>>> import numpy as np
>>> np.set_printoptions(precision=3, suppress=True, linewidth=160, legacy="1.25")
>>> X = np.load("dump.npy")
>>> X
array([[ 0.318,  2.286,  1.61 ,  2.669,  2.681, -2.744,  2.251, -1.558,  7.042, -3.626],
       [-0.389,  3.081, -7.352, -0.675,  3.489, -1.021, -2.348,  2.123,  2.26 , -2.742],
       [-1.617,  3.589,  6.258,  0.15 ,  3.13 ,  4.937,  0.613,  2.505, -2.114,  0.167],
       [ 3.575,  0.697, -0.719,  1.58 ,  0.132,  5.555,  4.499, -3.822, -2.199, -3.628],
       [-0.465, -3.755, -0.407,  2.094, -5.419,  1.658,  0.666,  4.465, -2.576,  4.69 ],
       [-0.86 , -4.758,  1.168, -1.261,  3.607, -1.774,  0.561,  2.557,  0.28 , -7.112],
       [ 1.437, -6.455,  6.409,  0.395, -0.82 , -2.092, -0.661, -1.077, -2.895,  0.068],
       [ 2.919, -5.884,  4.196,  2.882,  3.021,  3.087,  2.007,  0.064, -0.771, -2.768],
       [ 3.068,  3.836,  3.371,  3.12 , -5.615, -0.324,  2.212, -2.171,  1.264,  3.455],
       [-2.008,  1.191, -3.373, -1.432,  2.791, -2.049, -5.396,  3.52 ,  4.455, -2.788],
       [ 0.563,  4.287,  3.653,  0.977,  2.088,  1.826,  2.561,  5.44 , -2.329, -4.212],
       [-3.183,  0.824, -5.181, -1.681, -0.973,  0.738,  4.596, -2.499, -4.376, -3.394],
       [ 0.757, -2.299, -2.852,  2.361, -3.073, -4.509, -3.074, -4.53 , -1.781,  4.186],
       [ 7.23 ,  2.252, -3.32 ,  0.635, -0.151,  0.351, -1.426,  3.66 ,  3.935,  0.419],
       [ 1.859, -4.462,  6.589,  1.036, -0.685, -4.82 ,  0.234, -1.644, -1.871,  1.482],
       [-4.414, -1.239, -2.726,  4.01 ,  5.459,  1.284, -2.07 ,  2.972, -3.256,  0.555],
       [ 4.153,  5.24 , -3.393, -0.976, -0.273, -2.712, -3.036,  1.5  , -4.592,  1.687],
       [ 4.777,  2.957,  4.141, -3.292,  1.738, -5.103,  1.282,  0.861, -0.082, -2.999],
       [-3.661,  0.604, -2.601, -0.409, -4.521,  6.36 , -0.481,  0.186, -2.575,  3.394],
       [-0.789,  0.222, -7.812,  1.239,  1.478, -1.369, -2.582, -4.559, -1.66 , -1.583],
       [ 4.356,  6.943,  0.925, -2.39 ,  1.127,  0.942, -3.704, -3.124, -0.708,  0.342],
       [-1.677, -0.114, -5.195, -5.928, -1.178, -5.11 ,  1.54 , -0.116, -2.107,  0.846],
       [ 0.002, -0.514,  3.502,  2.755,  1.934,  2.533,  4.299,  4.386, -5.078,  2.494],
       [ 1.409,  2.498, -8.126, -0.509, -0.353,  1.54 ,  1.397, -2.221, -3.59 , -1.793],
       [ 6.87 ,  0.286, -4.985, -0.998,  0.525,  2.825,  0.308,  0.531,  4.192,  0.82 ],
       [ 4.344,  3.328,  3.684, -0.749, -2.962,  6.463, -1.218, -0.167, -1.967,  0.038],
       [-0.753,  5.115,  1.833,  3.182, -6.779,  3.127, -0.709,  0.844,  1.485,  0.802]])
>>> B = X / np.sqrt((X ** 2).mean(axis=1, keepdims=True))
>>> np.linalg.matrix_rank(X - X.mean(axis=1, keepdims=True))
9
>>> np.linalg.matrix_rank(B) == np.linalg.matrix_rank(X)
True
